$ ipython --no-banner

In [1]: import numpy as np

In [2]: from numpy import linalg as LA

In [3]: np.set_printoptions(precision=2, suppress=True, linewidth=200)

In [4]: def rd(a):
   ...:     return np.round(a, 2) + 0
   ...: 

In [5]: M = np.array([[0, 3, -1, 0, 0],
   ...:     [1, 0, 0, -2, 0],
   ...:     [-1, 0, 0, 0, 0],
   ...:     [0, 0, 0, 0, 0],
   ...:     [1, 0, 0, 2, 0]])

In [6]: rng = np.random.default_rng(4)

In [7]: labels = rng.permutation(5)

In [8]: print(labels)
[2 4 0 1 3]

In [9]: other = M[labels][:, labels]

In [10]: print(np.diag(other))
[0 0 0 0 0]

In [11]: print(np.allclose(M[:-1].T @ LA.lstsq(M[:-1].T, M[-1])[0], M[-1]))
True

In [12]: print(LA.lstsq(M[:-1].T, M[-1])[2])
3

In [13]: print(rd(np.trace(LA.pinv(M) @ M)))
3.0

In [14]: print(np.abs(np.diag(LA.qr(M)[1])) > 1e-9)
[ True  True False  True False]

In [15]: print(np.unique(M.round(6), axis=0).shape)
(5, 5)

In [16]: K = np.load("layer18.npy")

In [17]: print(K)
[[ 0.21  0.17  0.08  0.14 -0.02  0.08]
 [-0.09 -0.16 -0.17 -0.4   0.   -0.14]
 [ 0.71  0.75  0.77  1.44  0.    0.69]
 [ 0.19  0.09  0.12  0.13 -0.05  0.01]
 [ 0.36  0.49  0.36  0.89 -0.15  0.55]
 [-0.2  -0.11 -0.06 -0.29 -0.07 -0.12]
 [-0.37 -0.36 -0.3  -0.78 -0.07 -0.42]
 [ 0.22  0.29  0.22  0.3  -0.16  0.22]
 [-0.9  -0.76 -0.76 -1.43 -0.12 -0.67]
 [ 1.18  1.06  0.94  2.33 -0.05  1.03]
 [ 0.1   0.04  0.1   0.02  0.08  0.06]
 [ 0.15  0.21  0.17  0.21  0.04  0.19]
 [ 0.92  1.01  0.92  1.82  0.    1.11]
 [ 0.01  0.21  0.03  0.2   0.    0.22]
 [ 0.57  0.62  0.65  1.17 -0.08  0.62]
 [-0.44 -0.62 -0.51 -1.19 -0.02 -0.5 ]
 [ 0.76  0.92  0.7   1.55 -0.08  0.9 ]
 [-0.8  -0.89 -0.83 -1.88 -0.21 -0.83]
 [-0.27 -0.18 -0.1  -0.17  0.07 -0.08]
 [ 1.36  1.54  1.54  2.88  0.    1.36]
 [ 1.93  1.74  1.78  3.67 -0.03  1.72]
 [ 0.51  0.61  0.52  0.79 -0.18  0.24]
 [ 0.01  0.13 -0.11  0.04  0.08  0.  ]
 [-0.33 -0.23 -0.4  -0.36 -0.09 -0.2 ]
 [-0.29 -0.31 -0.37 -0.78 -0.04 -0.11]
 [ 0.42  0.33  0.47  0.91 -0.05  0.44]
 [ 0.62  0.53  0.61  1.31 -0.05  0.74]
 [-1.87 -1.84 -1.72 -3.24  0.01 -1.6 ]
 [-1.22 -1.33 -1.32 -2.55 -0.07 -1.27]
 [ 0.4   0.52  0.62  1.21 -0.08  0.61]]

In [18]: labels = K[:, 3] > np.median(K[:, 3])

In [19]: r0 = K[labels].mean(axis=0) - K[~labels].mean(axis=0)

In [20]: print(rd(r0))
[ 1.09  1.15  1.11  2.23 -0.02  1.1 ]

In [21]: print(np.argsort(-np.abs(r0).round(6), kind="stable"))
[3 1 2 5 0 4]

In [22]: U, s, VT = LA.svd(K, full_matrices=False)

In [23]: print(rd(s / s[0]))
[1.   0.05 0.04 0.04 0.03 0.03]

In [24]: print((s > 1e-8).sum())
6

In [25]: print(rd(np.abs(VT[0])))
[0.36 0.36 0.35 0.71 0.   0.34]

In [26]: print(rd(U.T @ U))
[[1. 0. 0. 0. 0. 0.]
 [0. 1. 0. 0. 0. 0.]
 [0. 0. 1. 0. 0. 0.]
 [0. 0. 0. 1. 0. 0.]
 [0. 0. 0. 0. 1. 0.]
 [0. 0. 0. 0. 0. 1.]]

In [27]: Ac = K - K.mean(axis=0)

In [28]: evecs = LA.svd(Ac)[2][:1]

In [29]: other = Ac - Ac @ evecs.T @ evecs

In [30]: print(rd(LA.norm(other) / LA.norm(Ac)))
0.09

In [31]: print(rd(np.diag(evecs.T @ evecs)))
[0.13 0.13 0.12 0.5  0.   0.12]

In [32]: print(rd(np.cov(Ac @ evecs.T, rowvar=False)))
4.52

In [33]: J = np.array([[0, 0, 0], [0, 1, 0], [0, 0, 1]])

In [34]: print(J)
[[0 0 0]
 [0 1 0]
 [0 0 1]]

In [35]: # equal to its transpose

In [36]: hat = np.triu(np.array([[3, 1, 2], [3, 3, 3], [3, 1, 2]]), 1) + np.eye(3)

In [37]: other = hat @ J @ LA.inv(hat)

In [38]: print(hat @ J - J @ hat)
[[0. 1. 2.]
 [0. 0. 0.]
 [0. 0. 0.]]

In [39]: print(np.poly(other))
[ 1. -2.  1.  0.]

In [40]: w, evecs = LA.eigh(J)

In [41]: print((w > 1e-8).sum(), (w < -1e-8).sum())
2 0

In [42]: print(rd(LA.eigvalsh(J + -3 * np.eye(3))))
[-3. -2. -2.]

In [43]: print(w.sum(), np.trace(J))
2.0 2

In [44]: print(rd(LA.eigvalsh(J @ J)))
[0. 1. 1.]

In [45]: print(rd(LA.det(J.T)))
0.0

In [46]: print(rd(LA.eigvals(J)))
[0. 1. 1.]

In [47]: print(np.kron(np.eye(2, dtype=int), J))
[[0 0 0 0 0 0]
 [0 1 0 0 0 0]
 [0 0 1 0 0 0]
 [0 0 0 0 0 0]
 [0 0 0 0 1 0]
 [0 0 0 0 0 1]]

In [48]: print(rd(LA.eigvals(J).sum().real))
2.0
